% python3 -q
>>> import numpy as np
>>> from numpy import linalg as LA
>>> np.set_printoptions(precision=1, suppress=True, linewidth=140, floatmode="fixed")
>>> E = np.loadtxt("out16.csv", delimiter=",")
>>> E
array([[0.0, 1.0, 2.0, 2.0],
       [0.0, 2.0, 0.0, 1.0],
       [0.0, 1.0, 2.0, 1.0],
       [0.0, 2.0, 1.0, 2.0]])
>>> # looks like rank 3
>>> U, sig, Vt = LA.svd(E)
>>> evecs = Vt[:(sig > 1e-8).sum()]
>>> rng = np.random.default_rng(621)
>>> vec = E[0] + -3 * E[3] + rng.integers(2) * np.eye(4)[0]
>>> vec
array([ 0.0, -5.0, -1.0, -4.0])
>>> np.round(evecs.T @ evecs, 1) + 0
array([[0.0, 0.0, 0.0, 0.0],
       [0.0, 1.0, 0.0, 0.0],
       [0.0, 0.0, 1.0, 0.0],
       [0.0, 0.0, 0.0, 1.0]])
>>> np.diag(evecs.T @ evecs)
array([0.0, 1.0, 1.0, 1.0])
>>> [round(float(x), 1) for x in LA.svd(E, compute_uv=False)[:3]]
[5.0, 1.9, 0.6]
>>> LA.cond(E) > 100
np.True_
>>> LA.lstsq(E[:-1].T, E[-1])[2]
np.int32(3)
>>> E @ LA.pinv(E) @ E
array([[0.0, 1.0, 2.0, 2.0],
       [0.0, 2.0, 0.0, 1.0],
       [0.0, 1.0, 2.0, 1.0],
       [0.0, 2.0, 1.0, 2.0]])
>>> f = np.array([3, 2])
>>> np.cross(E[2, :3], E[0, :3])
array([0.0, 0.0, 0.0])
>>> np.correlate(E[2], E[0], "full")
array([0.0, 2.0, 6.0, 7.0, 4.0, 1.0, 0.0])
>>> np.polyval(f, E[2])
array([2.0, 5.0, 8.0, 5.0])
>>> np.array([np.convolve(row, f, "same") for row in E])
array([[ 0.0,  3.0,  8.0, 10.0],
       [ 0.0,  6.0,  4.0,  3.0],
       [ 0.0,  3.0,  8.0,  7.0],
       [ 0.0,  6.0,  7.0,  8.0]])
>>> np.convolve(E[2], f)
array([0.0, 3.0, 8.0, 7.0, 2.0])
>>> M = np.load("case4.npy")
>>> M
array([[ 0.1,  3.2,  3.5,  3.3, -1.8],
       [-0.1,  0.1,  0.0,  0.2,  0.1],
       [ 0.1,  1.2,  1.3,  1.2, -0.6],
       [ 0.0,  1.2,  1.2,  1.2, -0.6],
       [-0.2,  3.3,  3.2,  3.2, -1.8],
       [ 0.0,  2.2,  2.0,  2.4, -1.2],
       [ 0.0,  1.0,  1.1,  1.1, -0.6],
       [ 0.0,  2.1,  2.2,  2.1, -1.2],
       [ 0.0,  3.3,  3.4,  3.2, -1.9],
       [-0.1,  1.2,  1.2,  1.2, -0.7],
       [ 0.0,  3.3,  3.3,  3.1, -1.8],
       [ 0.0,  3.4,  3.4,  3.3, -1.9],
       [ 0.2,  1.1,  1.0,  1.2, -0.7],
       [-0.1,  1.0,  1.0,  1.0, -0.7],
       [ 0.0,  2.2,  2.1,  2.3, -1.2],
       [ 0.1,  1.0,  1.0,  1.1, -0.6],
       [ 0.0,  1.2,  1.0,  1.2, -0.7],
       [ 0.0, -0.2, -0.1,  0.0,  0.0],
       [ 0.1,  2.3,  2.3,  2.1, -1.2],
       [-0.2,  0.1,  0.0, -0.1,  0.1],
       [ 0.0,  2.2,  2.4,  2.1, -1.3],
       [ 0.0,  2.1,  2.0,  2.1, -1.2],
       [ 0.0,  3.3,  3.3,  3.3, -1.7],
       [-0.1,  2.2,  2.0,  2.1, -1.4],
       [ 0.1,  1.2,  1.1,  1.3, -0.7],
       [ 0.1,  0.1, -0.1, -0.1,  0.1],
       [ 0.0, -0.1,  0.1,  0.1, -0.1],
       [-0.1,  2.1,  2.0,  2.4, -1.2],
       [ 0.0, -0.1,  0.1,  0.0, -0.2]])
>>> M.sum(axis=1)
array([ 8.3,  0.3,  3.2,  3.0,  7.7,  5.4,  2.6,  5.2,  8.0,  2.8,  7.9,  8.2,  2.8,  2.2,  5.4,  2.6,  2.7, -0.3,  5.6, -0.1,  5.4,  5.0,
        8.2,  4.8,  3.0,  0.1,  0.0,  5.2, -0.2])
>>> M.shape
(29, 5)
>>> LA.svd(M, compute_uv=False)
array([19.5,  0.7,  0.5,  0.5,  0.4])
>>> np.count_nonzero(M)
np.int64(125)
>>> M.sum(axis=0)
array([ -0.1,  47.2,  47.0,  47.6, -26.7])
>>> M - M[0]
array([[ 0.0,  0.0,  0.0,  0.0,  0.0],
       [-0.2, -3.1, -3.5, -3.1,  1.9],
       [ 0.0, -2.0, -2.2, -2.1,  1.2],
       [-0.1, -2.0, -2.3, -2.1,  1.2],
       [-0.3,  0.1, -0.3, -0.1,  0.0],
       [-0.1, -1.0, -1.5, -0.9,  0.6],
       [-0.1, -2.2, -2.4, -2.2,  1.2],
       [-0.1, -1.1, -1.3, -1.2,  0.6],
       [-0.1,  0.1, -0.1, -0.1, -0.1],
       [-0.2, -2.0, -2.3, -2.1,  1.1],
       [-0.1,  0.1, -0.2, -0.2,  0.0],
       [-0.1,  0.2, -0.1,  0.0, -0.1],
       [ 0.1, -2.1, -2.5, -2.1,  1.1],
       [-0.2, -2.2, -2.5, -2.3,  1.1],
       [-0.1, -1.0, -1.4, -1.0,  0.6],
       [ 0.0, -2.2, -2.5, -2.2,  1.2],
       [-0.1, -2.0, -2.5, -2.1,  1.1],
       [-0.1, -3.4, -3.6, -3.3,  1.8],
       [ 0.0, -0.9, -1.2, -1.2,  0.6],
       [-0.3, -3.1, -3.5, -3.4,  1.9],
       [-0.1, -1.0, -1.1, -1.2,  0.5],
       [-0.1, -1.1, -1.5, -1.2,  0.6],
       [-0.1,  0.1, -0.2,  0.0,  0.1],
       [-0.2, -1.0, -1.5, -1.2,  0.4],
       [ 0.0, -2.0, -2.4, -2.0,  1.1],
       [ 0.0, -3.1, -3.6, -3.4,  1.9],
       [-0.1, -3.3, -3.4, -3.2,  1.7],
       [-0.2, -1.1, -1.5, -0.9,  0.6],
       [-0.1, -3.3, -3.4, -3.3,  1.6]])
>>> np.round(M.mean(axis=0), 1) + 0
array([ 0.0,  1.6,  1.6,  1.6, -0.9])
>>> round(float(LA.norm(M)), 1)
19.5
>>> LA.matrix_rank(M)
np.int64(5)
>>> D = LA.norm(M[:, None] - M[None], axis=-1)
>>> D[13]
array([4.2, 1.8, 0.5, 0.4, 4.0, 2.2, 0.2, 2.0, 4.2, 0.3, 4.0, 4.3, 0.4, 0.0, 2.1, 0.2, 0.3, 2.0, 2.2, 1.9, 2.2, 1.9, 4.1, 2.0, 0.4, 2.0,
       1.8, 2.1, 1.8])
>>> np.unravel_index(D.round(6).argmax(), D.shape)
(np.int64(11), np.int64(17))
>>> D[13].round(6).argsort(kind="stable")[:4]
array([13,  6, 15, 16])
>>> D[:5, :5]
array([[0.0, 5.9, 3.8, 3.9, 0.4],
       [5.9, 0.0, 2.1, 2.0, 5.8],
       [3.8, 2.1, 0.0, 0.1, 3.7],
       [3.9, 2.0, 0.1, 0.0, 3.7],
       [0.4, 5.8, 3.7, 3.7, 0.0]])
>>> LA.norm(M - M.mean(axis=0), axis=1)
array([3.1, 2.8, 0.8, 0.8, 2.9, 1.1, 1.0, 0.9, 3.1, 0.8, 2.9, 3.2, 1.0, 1.1, 1.0, 1.1, 0.9, 3.1, 1.1, 3.0, 1.1, 0.8, 3.0, 1.0, 0.8, 3.1,
       2.9, 1.0, 2.9])
>>> D.shape
(29, 29)
>>> LA.norm(M, axis=1)
array([6.1, 0.3, 2.2, 2.2, 5.9, 4.0, 1.9, 3.9, 6.0, 2.2, 5.9, 6.1, 2.0, 1.9, 4.0, 1.9, 2.1, 0.2, 4.1, 0.3, 4.1, 3.8, 6.0, 3.9, 2.2, 0.2,
       0.2, 4.0, 0.2])
>>> vec = np.array([2, 4, 4, 0, 3])
>>> y = M @ vec
>>> c, lr = np.zeros(5), 1 / LA.norm(M, 2) ** 2
>>> for i in range(10):
...     c -= lr * M.T @ (M @ c - y)
...     if i % 2 == 0: print(i, round(LA.norm(M @ c - y), 1))
... 
0 3.0
2 3.0
4 3.0
6 3.0
8 3.0
>>> round(LA.cond(M), 1)
np.float64(50.6)
>>> c.round(1) + 0
array([ 0.0,  1.9,  1.9,  1.9, -1.0])
>>> P = M @ LA.solve(M.T @ M, M.T)
>>> np.round(P @ M[:, 4], 1) + 0
array([-1.8,  0.1, -0.6, -0.6, -1.8, -1.2, -0.6, -1.2, -1.9, -0.7, -1.8, -1.9, -0.7, -0.7, -1.2, -0.6, -0.7,  0.0, -1.2,  0.1, -1.3, -1.2,
       -1.7, -1.4, -0.7,  0.1, -0.1, -1.2, -0.2])
>>> np.allclose(P @ P, P)
True
>>> round(np.trace(P), 1)
np.float64(5.0)
>>> cen = M - M.mean(axis=0)
>>> U, sig, Vt = LA.svd(cen, full_matrices=False)
>>> sig
array([11.1,  0.6,  0.5,  0.5,  0.4])
>>> np.round((sig ** 2).sum() ** 2 / (sig ** 4).sum(), 1)
np.float64(1.0)
>>> np.abs(U[:, 0]).argmax()
np.int64(11)
>>> np.searchsorted(np.cumsum(sig ** 2) / (sig ** 2).sum(), 0.9) + 1
np.int64(1)
>>> (np.sign(U[:, 0]) == np.sign(U[0, 0])).astype(int)
array([1, 0, 0, 0, 1, 1, 0, 1, 1, 0, 1, 1, 0, 0, 1, 0, 0, 0, 1, 0, 1, 1, 1, 1, 0, 0, 0, 1, 0])
>>> J = np.array([[-1.0, 1.1, 0.2, -0.3, 1.4, -0.2, -0.6],
...     [-1.6, 1.6, 0.2, -1.2, -1.2, -0.1, -0.5],
...     [0.7, -1.1, -0.9, -0.7, 1.0, -0.4, 1.6],
...     [0.9, 0.9, 0.0, 0.6, 0.4, -0.7, -2.4]])
>>> J[0] = J[3] + 0.3 * rng.normal(size=7)
>>> J
array([[ 0.9,  1.3,  0.1,  0.6, -0.1, -1.0, -2.4],
       [-1.6,  1.6,  0.2, -1.2, -1.2, -0.1, -0.5],
       [ 0.7, -1.1, -0.9, -0.7,  1.0, -0.4,  1.6],
       [ 0.9,  0.9,  0.0,  0.6,  0.4, -0.7, -2.4]])
>>> other = J / np.sqrt((J ** 2).mean(axis=1, keepdims=True))
>>> np.round(J - J.mean(axis=1, keepdims=True), 1) + 0
array([[ 1.0,  1.3,  0.2,  0.7,  0.0, -0.9, -2.3],
       [-1.2,  2.0,  0.6, -0.8, -0.8,  0.3, -0.1],
       [ 0.7, -1.1, -0.9, -0.7,  1.0, -0.4,  1.6],
       [ 0.9,  0.9,  0.0,  0.6,  0.4, -0.7, -2.4]])
>>> other[1]
array([-1.5,  1.5,  0.2, -1.1, -1.1, -0.1, -0.5])
>>> LA.norm(other, axis=1)
array([2.6, 2.6, 2.6, 2.6])
>>> LA.matrix_rank(other) == LA.matrix_rank(J)
np.True_
>>> t3 = np.stack([J, 5 * J, J[::-1]])
>>> LA.matrix_rank(t3)
array([4, 4, 4])
>>> (t3 @ J.T).shape
(3, 4, 4)
>>> LA.matrix_rank(t3.reshape(3, -1))
np.int64(2)
>>> rk = LA.matrix_rank(E)
>>> rk
np.int64(3)
>>> ns = LA.svd(E)[2][rk:].T
>>> np.allclose(E @ ns, 0)
True
>>> [int(LA.matrix_rank(E[:i])) for i in range(1, len(E) + 1)]
[1, 2, 3, 3]
>>> other = np.array([[3, -3], [1, 3], [-5, 3], [5, 2], [5, -4], [-2, -3], [5, 1]])
>>> np.vstack([J, other.T]).shape
(6, 7)
>>> LA.matrix_rank(J @ other)
np.int64(2)
>>> np.einsum("ik,kj->ij", J, other)
array([[ -4.1,   3.6],
       [-18.5,  12.4],
       [ 15.8, -10.7],
       [ -2.0,  -0.7]])
>>> np.einsum("ik,kj->ji", J, other)
array([[ -4.1, -18.5,  15.8,  -2.0],
       [  3.6,  12.4, -10.7,  -0.7]])
>>> LA.matrix_rank(np.vstack([J, other.T]))
np.int64(6)
>>> np.einsum("ij->j", J)
array([ 0.9,  2.7, -0.6, -0.7,  0.1, -2.2, -3.7])
